% python3 -q
>>> import numpy as np
>>> from numpy import linalg as LA
>>> np.set_printoptions(precision=1, suppress=True, linewidth=120, sign=" ")
>>> A2 = np.array([[-1, -3, 1], [1, -2, 3], [-1, -1, 3], [-2, -3, 3], [0, -3, -3]])
>>> basis = np.array([[0, 2, 0, 3, 1, 2, -3, 2, -3],
...     [-1, 2, -3, 0, -2, -1, 3, 0, -1],
...     [-3, 3, 3, 0, 2, -3, 2, 3, -1]])
>>> A = A2 @ basis
>>> A
array([[  0,  -5,  12,  -3,   7,  -2,  -4,   1,   5],
       [ -7,   7,  15,   3,  11,  -5,  -3,  11,  -4],
       [ -8,   5,  12,  -3,   7, -10,   6,   7,   1],
       [ -6,  -1,  18,  -6,  10, -10,   3,   5,   6],
       [ 12, -15,   0,   0,   0,  12, -15,  -9,   6]])
>>> round(float(LA.norm(A) ** 2 / LA.norm(A, 2) ** 2), 1)
1.5
>>> LA.norm(A, axis=1).argmax()
np.int64(4)
>>> round(float(LA.norm(A[3] - A[2])), 1)
11.5
>>> left, sv = LA.svd(A)
Traceback (most recent call last):
  File "<python-input-10>", line 1, in <module>
    left, sv = LA.svd(A)
    ^^^^^^^^
ValueError: too many values to unpack (expected 2)
>>> left, sv, vt = LA.svd(A, full_matrices=False)
>>> left.shape, sv.shape, vt.shape
((5, 5), (5,), (5, 9))
>>> np.round(left.T @ A @ vt.T, 1) + 0
array([[ 43.9,   0. ,   0. ,   0. ,   0. ],
       [  0. ,  28.1,   0. ,   0. ,   0. ],
       [  0. ,   0. ,  13.4,   0. ,   0. ],
       [  0. ,   0. ,   0. ,   0. ,   0. ],
       [  0. ,   0. ,   0. ,   0. ,   0. ]])
>>> np.round(left.T @ left, 1) + 0
array([[ 1.,  0.,  0.,  0.,  0.],
       [ 0.,  1.,  0.,  0.,  0.],
       [ 0.,  0.,  1.,  0.,  0.],
       [ 0.,  0.,  0.,  1.,  0.],
       [ 0.,  0.,  0.,  0.,  1.]])
>>> round(np.sqrt((sv ** 2).sum()), 1), np.round(LA.norm(A), 1)
(np.float64(53.8), np.float64(53.8))
>>> np.allclose(left * sv @ vt, A)
True
>>> np.round(vt @ vt.T, 1) + 0
array([[ 1.,  0.,  0.,  0.,  0.],
       [ 0.,  1.,  0.,  0.,  0.],
       [ 0.,  0.,  1.,  0.,  0.],
       [ 0.,  0.,  0.,  1.,  0.],
       [ 0.,  0.,  0.,  0.,  1.]])
>>> np.round(sv / sv[0], 1) + 0
array([ 1. ,  0.6,  0.3,  0. ,  0. ])
>>> np.abs(left[:, 0]).round(6).argmax()
np.int64(3)
>>> A2 = np.array([[0, -2, 1], [-5, 0, 2], [3, 1, -3]])
>>> basis = np.array([[-5, -1, 1, 5, -4, 5],
...     [3, -1, 3, 2, -5, -2],
...     [-1, -3, 4, 5, -2, -1],
...     [1, -1, -4, -5, -2, -3],
...     [-5, -5, 2, 3, -1, -3],
...     [4, 2, 5, 2, -3, 4]])
>>> arr = np.block([[A2, np.array([[2, 1, 2, 3, 1, 1], [0, 2, 1, 1, 2, 2], [1, 0, 1, 1, 2, 2]])], [np.zeros((6, 3)), basis]])
>>> arr
array([[ 0., -2.,  1.,  2.,  1.,  2.,  3.,  1.,  1.],
       [-5.,  0.,  2.,  0.,  2.,  1.,  1.,  2.,  2.],
       [ 3.,  1., -3.,  1.,  0.,  1.,  1.,  2.,  2.],
       [ 0.,  0.,  0., -5., -1.,  1.,  5., -4.,  5.],
       [ 0.,  0.,  0.,  3., -1.,  3.,  2., -5., -2.],
       [ 0.,  0.,  0., -1., -3.,  4.,  5., -2., -1.],
       [ 0.,  0.,  0.,  1., -1., -4., -5., -2., -3.],
       [ 0.,  0.,  0., -5., -5.,  2.,  3., -1., -3.],
       [ 0.,  0.,  0.,  4.,  2.,  5.,  2., -3.,  4.]])
>>> Q, vecs = LA.qr(arr[:, :5])[0], LA.qr(arr[:, 5:])[0]
>>> sv = LA.svd(Q.T @ vecs, compute_uv=False)
>>> np.round(LA.norm(Q @ Q.T - vecs @ vecs.T, 2), 1)
np.float64(1.0)
>>> (sv > 0.9).sum()
np.int64(2)
